>>> import numpy as np
>>> from numpy import linalg as LA
>>> np.set_printoptions(precision=1, suppress=True, linewidth=100, sign=" ")
>>> X = np.load("w.npy")
>>> print(X)
[[-1.4 -3.4  1.2]
 [-0.2  1.1 -0.3]
 [-2.  -0.2  0.1]
 [ 0.3  3.9 -1.3]
 [-0.2 -2.5  0.9]
 [-0.9  0.5 -0.2]
 [ 1.1 -3.3  1.1]
 [ 0.  -2.7  0.9]
 [ 0.9  6.  -2. ]
 [-1.4  1.7 -0.6]
 [ 0.2  0.9 -0.3]
 [-1.  -1.4  0.5]]
>>> labels = X[:, 0] > np.median(X[:, 0])
>>> u = X[labels].mean(axis=0) - X[~labels].mean(axis=0)
>>> np.round((((X - X.mean(axis=0)) @ u > 0) == labels).mean(), 1)
np.float64(0.6)
>>> np.argsort(-np.abs(u).round(6), kind="stable")
array([ 1,  0,  2])
>>> ((X - X.mean(axis=0)) @ u > 0).astype(int)
array([ 0,  1,  0,  1,  0,  1,  0,  0,  1,  1,  1,  0])
>>> vec = np.array([-1, -2, 1])
>>> y = X @ vec
>>> np.round(LA.pinv(X) @ X, 1) + 0
array([[ 1.,  0.,  0.],
       [ 0.,  1.,  0.],
       [ 0.,  0.,  1.]])
>>> try:
...     LA.solve(X, y)
... except LA.LinAlgError as e:
...     print(e)
... 
Last 2 dimensions of the array must be square
>>> rng = np.random.default_rng(1516)
>>> y = y + 0.1 * rng.normal(size=12)
>>> y
array([  9.4,  -2.3,   2.5,  -9.4,   6.2,  -0.1,   6.6,   6.3, -14.9,  -2.5,  -2.4,   4.5])
>>> b, *_ = LA.lstsq(X, y)
>>> b.round()
array([-1., -2.,  1.])
>>> [round(float(LA.norm(LA.solve(X.T @ X + lam * np.eye(3), X.T @ y))), 2) for lam in (0, 1, 10, 100)]
[2.46, 2.4, 2.14, 1.18]
>>> Xc = X - X.mean(axis=0)
>>> V = LA.svd(Xc)[2][:2]
>>> other = Xc - Xc @ V.T @ V
>>> np.diag(V.T @ V)
array([ 1. ,  0.9,  0.1])
>>> np.round(other.std(axis=0), 1) + 0
array([ 0.,  0.,  0.])
>>> C = X[[7, 6]].astype(float)
>>> for _ in range(5):
...     labels = LA.norm(X[:, None] - C, axis=-1).argmin(axis=1)
...     C = np.array([X[labels == j].mean(axis=0) for j in range(2)])
... 
>>> labels
array([ 1,  0,  0,  0,  1,  0,  1,  1,  0,  0,  0,  1])
>>> np.bincount(labels)
array([ 7,  5])
>>> C[1] - C[0]
array([ 0.1, -4.6,  1.6])
>>> C
array([[-0.4,  2. , -0.7],
       [-0.3, -2.7,  0.9]])
